% ipython --no-banner

In [1]: import numpy as np

In [2]: import numpy.linalg as la

In [3]: np.set_printoptions(suppress=True, linewidth=120)

In [4]: rd = lambda a: np.round(a, 3) + 0

In [5]: J = np.array([[4.0, 0.0, 3.0, 3.0],
   ...:     [0.0, 4.0, 0.0, 0.0],
   ...:     [3.0, 0.0, 4.0, 3.0],
   ...:     [3.0, 0.0, 3.0, 4.0]])

In [6]: # symmetric, so the eigenvalues are real

In [7]: ev, V = la.eigh(J)

In [8]: np.abs(V[:, -1]).round(6).argmax()
Out[8]: np.int64(0)

In [9]: rd(la.eigvalsh(J @ J))
Out[9]: array([  1.,   1.,  16., 100.])

In [10]: ev.sum(), np.trace(J)
Out[10]: (np.float64(16.0), np.float64(16.0))

In [11]: rd(np.abs(V[:, -1]))
Out[11]: array([0.577, 0.   , 0.577, 0.577])

In [12]: rd(V.T @ V)
Out[12]: 
array([[1., 0., 0., 0.],
       [0., 1., 0., 0.],
       [0., 0., 1., 0.],
       [0., 0., 0., 1.]])

In [13]: rd(ev)
Out[13]: array([ 1.,  1.,  4., 10.])

In [14]: rd(la.eigvalsh(J + -3 * np.eye(4)))
Out[14]: array([-2., -2.,  1.,  7.])

In [15]: rng = np.random.default_rng(465432)

In [16]: idx = rng.permutation(4)

In [17]: idx
Out[17]: array([2, 0, 1, 3])

In [18]: B = J[idx][:, idx]

In [19]: rd(la.det(B)), rd(la.det(J[idx]))
Out[19]: (np.float64(40.0), np.float64(40.0))

In [20]: np.diag(B)
Out[20]: array([4., 4., 4., 4.])

In [21]: rd(np.sort(np.abs(la.eigvals(B))))
Out[21]: array([ 1.,  1.,  4., 10.])

In [22]: np.trace(B)
Out[22]: np.float64(16.0)

In [23]: np.allclose(B, J)
Out[23]: False

In [24]: ev, V = la.eigh(J)

In [25]: x = np.array([-1, -2, 1, 1])

In [26]: rd(V * np.maximum(ev, 0) @ V.T)
Out[26]: 
array([[4., 0., 3., 3.],
       [0., 4., 0., 0.],
       [3., 0., 4., 3.],
       [3., 0., 3., 4.]])

In [27]: np.abs(J).sum(axis=1).max(), np.abs(ev).max()
Out[27]: (np.float64(10.0), np.float64(10.0))

In [28]: rd(la.eigvalsh(J[1:, 1:]))
Out[28]: array([1., 4., 7.])

In [29]: x @ J @ x
Out[29]: np.float64(22.0)

In [30]: F = np.load("out18.npy")

In [31]: F
Out[31]: 
array([[ 44,   6,  -9,   0,  -3],
       [ -3,  21,  -5,  -8,  -9],
       [  6,  -9,  53,   7,   8],
       [  9,   9,   4, -37,   5],
       [ -1,  -2,  -1,  -7,  32]])

In [32]: idx = rng.permutation(5)

In [33]: idx
Out[33]: array([0, 2, 4, 1, 3])

In [34]: B = F[idx][:, idx]

In [35]: np.trace(B)
Out[35]: np.int64(113)

In [36]: rd(np.sort(np.abs(la.eigvals(B))))
Out[36]: array([17.044, 33.665, 35.533, 49.31 , 49.31 ])

In [37]: B
Out[37]: 
array([[ 44,  -9,  -3,   6,   0],
       [  6,  53,   8,  -9,   7],
       [ -1,  -1,  32,  -2,  -7],
       [ -3,  -5,  -9,  21,  -8],
       [  9,   4,   5,   9, -37]])

In [38]: np.diag(B)
Out[38]: array([ 44,  53,  32,  21, -37])
